% python3 -q
>>> import numpy as np
>>> np.set_printoptions(precision=4, suppress=True, linewidth=120)
>>> tidy = lambda a: np.round(a, 4) + 0
>>> t = np.deg2rad(36)
>>> F = np.eye(5)
>>> F[np.ix_([4, 0], [4, 0])] = [[np.cos(t), -np.sin(t)], [np.sin(t), np.cos(t)]]
>>> print(tidy(F))
[[ 0.809   0.      0.      0.      0.5878]
 [ 0.      1.      0.      0.      0.    ]
 [ 0.      0.      1.      0.      0.    ]
 [ 0.      0.      0.      1.      0.    ]
 [-0.5878  0.      0.      0.      0.809 ]]
>>> Q = F.astype(float).copy()
>>> for j in range(5):
...     Q[:, j] -= Q[:, :j] @ (Q[:, :j].T @ Q[:, j])
...     Q[:, j] /= np.linalg.norm(Q[:, j])
... 
>>> print(tidy(Q.T @ Q))
[[1. 0. 0. 0. 0.]
 [0. 1. 0. 0. 0.]
 [0. 0. 1. 0. 0.]
 [0. 0. 0. 1. 0.]
 [0. 0. 0. 0. 1.]]
>>> print((np.linalg.matrix_power((F != 0) + (F.T != 0) + np.eye(5), 5) > 0).astype(int))
[[1 0 0 0 1]
 [0 1 0 0 0]
 [0 0 1 0 0]
 [0 0 0 1 0]
 [1 0 0 0 1]]
>>> print((F != 0).astype(int))
[[1 0 0 0 1]
 [0 1 0 0 0]
 [0 0 1 0 0]
 [0 0 0 1 0]
 [1 0 0 0 1]]
>>> other = np.linalg.inv(F)
>>> print(tidy(np.linalg.det(F) * other))
[[ 0.809   0.      0.      0.     -0.5878]
 [ 0.      1.      0.      0.      0.    ]
 [ 0.      0.      1.      0.      0.    ]
 [ 0.      0.      0.      1.      0.    ]
 [ 0.5878  0.      0.      0.      0.809 ]]
>>> print(tidy(np.linalg.cond(F)))
1.0
>>> print(np.allclose(other, F.T))
True
>>> print(tidy(np.linalg.slogdet(F)[0]))
1.0
>>> print(tidy(np.linalg.inv(other)))
[[ 0.809   0.      0.      0.      0.5878]
 [ 0.      1.      0.      0.      0.    ]
 [ 0.      0.      1.      0.      0.    ]
 [ 0.      0.      0.      1.      0.    ]
 [-0.5878  0.      0.      0.      0.809 ]]
>>> other = F / np.sqrt((F ** 2).mean(axis=1, keepdims=True))
>>> print(tidy(np.linalg.norm(other, axis=1)))
[2.2361 2.2361 2.2361 2.2361 2.2361]
>>> print(np.linalg.matrix_rank(F - F.mean(axis=1, keepdims=True)))
4
>>> print(tidy(F - F.mean(axis=1, keepdims=True)))
[[ 0.5297 -0.2794 -0.2794 -0.2794  0.3084]
 [-0.2     0.8    -0.2    -0.2    -0.2   ]
 [-0.2    -0.2     0.8    -0.2    -0.2   ]
 [-0.2    -0.2    -0.2     0.8    -0.2   ]
 [-0.632  -0.0442 -0.0442 -0.0442  0.7648]]
>>> hat = np.triu(np.array([[1, 0, 3, 1, 3],
...     [3, 0, 2, 0, 0],
...     [1, 2, 3, 1, 0],
...     [1, 2, 3, 2, 0],
...     [2, 1, 3, 1, 0]]), 1) + np.eye(5)
>>> other = hat @ F @ np.linalg.inv(hat)
>>> print(tidy(np.trace(other)), tidy(np.trace(F)))
4.618 4.618
>>> print(np.linalg.matrix_rank(other))
5
>>> m1 = np.array([[0, 1, 0, 0, 0],
...     [1, 0, 1, 0, 0],
...     [0, 1, 0, 1, 0],
...     [0, 0, 1, 0, 1],
...     [0, 0, 0, 1, 0]])
>>> print(m1.sum(axis=0))
[1 2 2 2 1]
>>> print(np.argwhere(np.triu(m1)))
[[0 1]
 [1 2]
 [2 3]
 [3 4]]
>>> print(m1 @ m1)
[[1 0 1 0 0]
 [0 2 0 1 0]
 [1 0 2 0 1]
 [0 1 0 2 0]
 [0 0 1 0 1]]
>>> L = np.diag(m1.sum(axis=1)) - m1
>>> print(tidy(np.linalg.eigvalsh(L)))
[0.    0.382 1.382 2.618 3.618]
>>> print(L)
[[ 1 -1  0  0  0]
 [-1  2 -1  0  0]
 [ 0 -1  2 -1  0]
 [ 0  0 -1  2 -1]
 [ 0  0  0 -1  1]]
>>> print(np.linalg.matrix_rank(L))
4
>>> print((np.linalg.eigvalsh(L) < 1e-8).sum())
1
>>> U, sig, vt = np.linalg.svd(m1)
>>> vecs = vt[:(sig > 1e-8).sum()]
>>> rng = np.random.default_rng(9187)
>>> vec = m1[0] + 2 * m1[4] + rng.integers(2) * np.eye(5)[0]
>>> print(vec)
[1. 1. 0. 2. 0.]
>>> print(np.allclose(vecs.T @ vecs @ vec, vec))
False
>>> print(np.linalg.matrix_rank(np.vstack([m1, vec])))
5
>>> rank = np.linalg.matrix_rank(m1)
>>> print(rank)
4
>>> null = np.linalg.svd(m1)[2][rank:].T
>>> print([int(np.linalg.matrix_rank(m1[:i])) for i in range(1, len(m1) + 1)])
[1, 2, 3, 4, 4]
>>> print([int(np.linalg.matrix_rank(m1[:, :j + 1])) for j in range(5)])
[1, 2, 3, 4, 4]
>>> print(null.shape)
(5, 1)
>>> print(np.einsum("ij,ji->", m1, m1))
8
>>> print(tidy(np.linalg.det(m1.T)))
0.0
>>> print(np.einsum("ii->", m1))
0
>>> print(tidy(np.linalg.det(m1[::-1])))
0.0
>>> other = np.array([[-1, -2, 3, -4], [-3, -2, -2, 0], [-3, 5, 3, 5], [-5, 5, 2, 2]])
>>> other[-1] = other[0]
>>> K = other + 0.02 * np.eye(4)
>>> print(K)
[[-0.98 -2.    3.   -4.  ]
 [-3.   -1.98 -2.    0.  ]
 [-3.    5.    3.02  5.  ]
 [-1.   -2.    3.   -3.98]]
>>> print(tidy(np.linalg.norm(K, 2) / np.linalg.norm(K)))
0.789
>>> print(np.argsort(-np.linalg.norm(K, axis=0).round(6), kind="stable")[:3])
[3 1 2]
>>> print([round(float(x), 4) for x in np.linalg.svd(K, compute_uv=False)[:3]])
[9.4952, 6.2303, 3.9832]
>>> print(np.linalg.cond(K) > 100)
True
>>> t = np.radians(135)
>>> R = np.eye(4)
>>> R[2, 2] = R[1, 1] = np.cos(t)
>>> R[2, 1], R[1, 2] = -np.sin(t), np.sin(t)
>>> print(tidy(R))
[[ 1.      0.      0.      0.    ]
 [ 0.     -0.7071  0.7071  0.    ]
 [ 0.     -0.7071 -0.7071  0.    ]
 [ 0.      0.      0.      1.    ]]
>>> other = K @ R.T
>>> print(np.allclose(K @ K.T, other @ other.T))
True
>>> print(tidy(other))
[[-0.98    3.5355 -0.7071 -4.    ]
 [-3.     -0.0141  2.8143  0.    ]
 [-3.     -1.4001 -5.671   5.    ]
 [-1.      3.5355 -0.7071 -3.98  ]]
